$ ipython --no-banner

In [1]: import numpy as np

In [2]: np.set_printoptions(precision=1, suppress=True, linewidth=100, floatmode="fixed")

In [3]: X = np.array([[1.0, 3.0, 0.0], [3.0, 2.0, 3.0], [0.0, 3.0, 3.0]])

In [4]: print(X)
[[1.0 3.0 0.0]
 [3.0 2.0 3.0]
 [0.0 3.0 3.0]]

In [5]: w, evecs = np.linalg.eigh(X)

In [6]: vec = np.array([1, 3, 3])

In [7]: print(evecs * np.maximum(w, 0) @ evecs.T)
[[1.9 2.0 0.6]
 [2.0 3.1 2.4]
 [0.6 2.4 3.4]]

In [8]: print(round(np.linalg.norm(X, 1), 1), np.round(np.linalg.norm(X, np.inf), 1))
8.0 8.0

In [9]: print(round(float(np.linalg.norm(X[1] - X[0])), 1))
3.7

In [10]: print(np.linalg.norm(X, axis=1))
[3.2 4.7 4.2]

In [11]: w, evecs = np.linalg.eigvalsh(X)
Traceback (most recent call last):
  Cell In[11], line 1
    w, evecs = np.linalg.eigvalsh(X)
ValueError: too many values to unpack (expected 2)


In [12]: w, evecs = np.linalg.eigh(X)

In [13]: print(w)
[-2.4  2.0  6.4]

In [14]: print(w.sum(), np.trace(X))
6.0 6.0

In [15]: print((w > 1e-8).sum(), (w < -1e-8).sum())
2 1

In [16]: print(np.unique(w.round(6) + 0, return_counts=True)[1])
[1 1 1]

In [17]: print(np.abs(evecs[:, -1]).round(6).argmax())
1

In [18]: feats = np.array([[-9, -9, -3], [-6, -6, -2], [0, 0, 0], [0, 0, 0]])

In [19]: U, sig, VT = np.linalg.svd(feats)

In [20]: print(sig.round(1) + 0)
[15.7  0.0  0.0]

In [21]: out = U[:, :1] @ np.diag(sig[:1]) @ VT[:1]

In [22]: print(np.linalg.matrix_rank(feats, rtol=0.05))
1

In [23]: def softmax(z):
    ...:     e = np.exp(z - z.max(axis=-1, keepdims=True))
    ...:     return e / e.sum(axis=-1, keepdims=True)
    ...: 

In [24]: print(softmax(feats[2] + 3))
[0.3 0.3 0.3]

In [25]: print(softmax(feats).sum(axis=1))
[1.0 1.0 1.0 1.0]

In [26]: print(softmax(feats[2]))
[0.3 0.3 0.3]

In [27]: scores = feats @ feats.T / np.sqrt(3)

In [28]: print(np.round(softmax(scores), 1) + 0)
[[1.0 0.0 0.0 0.0]
 [1.0 0.0 0.0 0.0]
 [0.2 0.2 0.2 0.2]
 [0.2 0.2 0.2 0.2]]

In [29]: print(softmax(scores).round(6).argmax(axis=1))
[0 0 0 0]

In [30]: vec = np.array([8, 8, 8])

In [31]: h1 = np.maximum(feats @ vec, 0)

In [32]: print(feats * (h1 > 1e-9)[:, None])
[[0 0 0]
 [0 0 0]
 [0 0 0]
 [0 0 0]]

In [33]: print(np.allclose(feats[:-1].T @ np.linalg.lstsq(feats[:-1].T, feats[-1])[0], feats[-1]))
True

In [34]: try:
    ...:     np.linalg.inv(feats)
    ...: except np.linalg.LinAlgError as e:
    ...:     print(repr(e))
    ...: 
LinAlgError('Last 2 dimensions of the array must be square')

In [35]: print(np.round(np.linalg.norm(feats[2], 1), 1), round(float(np.linalg.norm(feats[2], np.inf)), 1))
0.0 0.0

In [36]: print(np.linalg.norm(feats, axis=1))
[13.1  8.7  0.0  0.0]

In [37]: print(round(np.linalg.norm(feats, 1), 1), np.round(np.linalg.norm(feats, np.inf), 1))
15.0 21.0

In [38]: print(np.linalg.norm(feats, axis=1).argmax())
0

In [39]: print(round(float(np.linalg.norm(feats, 2)), 1))
15.7

In [40]: E = np.array([[-6, 8, -9, -4], [8, -6, 8, -9], [-9, 8, -6, 8], [-4, -9, 8, -6]])

In [41]: print(E)
[[-6  8 -9 -4]
 [ 8 -6  8 -9]
 [-9  8 -6  8]
 [-4 -9  8 -6]]

In [42]: f = np.array([2, 1, -1])

In [43]: print(np.convolve(E[2], f))
[-18   7   5   2  14  -8]

In [44]: print(np.array([np.convolve(row, f, "same") for row in E]))
[[ 10  -4 -25   5]
 [ -4   2  -4 -17]
 [  7   5   2  14]
 [-22  11   5 -14]]

In [45]: f, v = E[3], E[2]

In [46]: print(f @ f)
197

In [47]: p = (f @ v) / (f @ f) * f

In [48]: print(np.linalg.matrix_rank(np.outer(f, v)))
1

In [49]: print(v - p)
[-11.7   2.0  -0.6   4.0]

In [50]: proj = np.triu(np.array([[5, -3, 5, 2], [3, -1, -2, -1], [0, 2, -1, 3], [4, 0, -4, 5]]), 1) + np.eye(4)

In [51]: out = proj @ E @ np.linalg.inv(proj)

In [52]: print(proj @ E - E @ proj)
[[-77.0  22.0   8.0 102.0]
 [ 22.0  17.0 -48.0 -56.0]
 [-12.0 -54.0  85.0  26.0]
 [  0.0 -12.0   2.0 -25.0]]

In [53]: print(np.poly(out))
[    1.0    24.0  -154.0 -2424.0  5481.0]

In [54]: print(np.linalg.matrix_rank(out))
4
